>>> import numpy as np
>>> np.set_printoptions(precision=2, suppress=True, linewidth=100, sign=" ")
>>> data = np.loadtxt("arr.csv", delimiter=",")
>>> data
array([[ -1.,  -1.,  -1.,   1.,   1.],
       [ -1.,   2.,  -4.,   5.,  -4.],
       [  3.,  -2.,  -7.,   3.,  -3.],
       [  2.,   0., -10.,   4.,  -4.],
       [  6.,  -1., -11.,   2.,   1.],
       [  3.,   2.,  -8.,   1.,  -1.],
       [  0.,  -2.,  -7.,   1.,  -1.],
       [ -3.,  -7., -11.,   2.,  -5.],
       [ -1.,  -9., -10.,  -2.,  -7.],
       [  3.,  -9., -15.,  -4., -12.],
       [  6., -11., -10.,  -2., -11.],
       [ 11.,  -8.,  -8.,   0.,  -7.],
       [ 10., -10.,  -3.,  -4.,  -6.],
       [ 15., -10.,  -7.,  -4.,  -9.],
       [ 20.,  -5.,  -8.,  -9.,  -4.],
       [ 19., -10.,  -9.,  -6.,   0.],
       [ 18.,  -6.,  -4.,  -2.,   4.],
       [ 21.,  -5.,   1.,   2.,   8.],
       [ 18.,  -5.,  -2.,   2.,  12.],
       [ 21.,  -8.,  -6.,  -2.,   9.],
       [ 19.,  -3.,  -7.,  -3.,  13.],
       [ 20.,   1., -11.,  -7.,  17.],
       [ 19.,  -3.,  -6.,  -2.,  16.],
       [ 20.,  -7., -10.,  -4.,  12.]])
>>> Ac = data - data.mean(axis=1)
Traceback (most recent call last):
  File "<python-input-4>", line 1, in <module>
    Ac = data - data.mean(axis=1)
         ~~~~~^~~~~~~~~~~~~~~~~~~
ValueError: operands could not be broadcast together with shapes (24,5) (24,) 
>>> Ac = data - data.mean(axis=0)
>>> U, sv, Vh = np.linalg.svd(Ac, full_matrices=False)
>>> np.abs(Vh[-1])
array([ 0.33,  0.02,  0.45,  0.82,  0.13])
>>> np.abs(Vh[0]).argmax()
np.int64(0)
>>> np.searchsorted(np.cumsum(sv ** 2) / (sv ** 2).sum(), 0.9) + 1
np.int64(3)
>>> Vh[0] * np.sign(Vh[0, np.abs(Vh[0]).argmax()])
array([ 0.72,  0.02,  0.1 , -0.13,  0.68])
>>> np.round(Ac.mean(axis=0), 2) + 0
array([ 0.,  0.,  0.,  0.,  0.])
>>> np.abs(U[:, 0]).argmax()
np.int64(21)
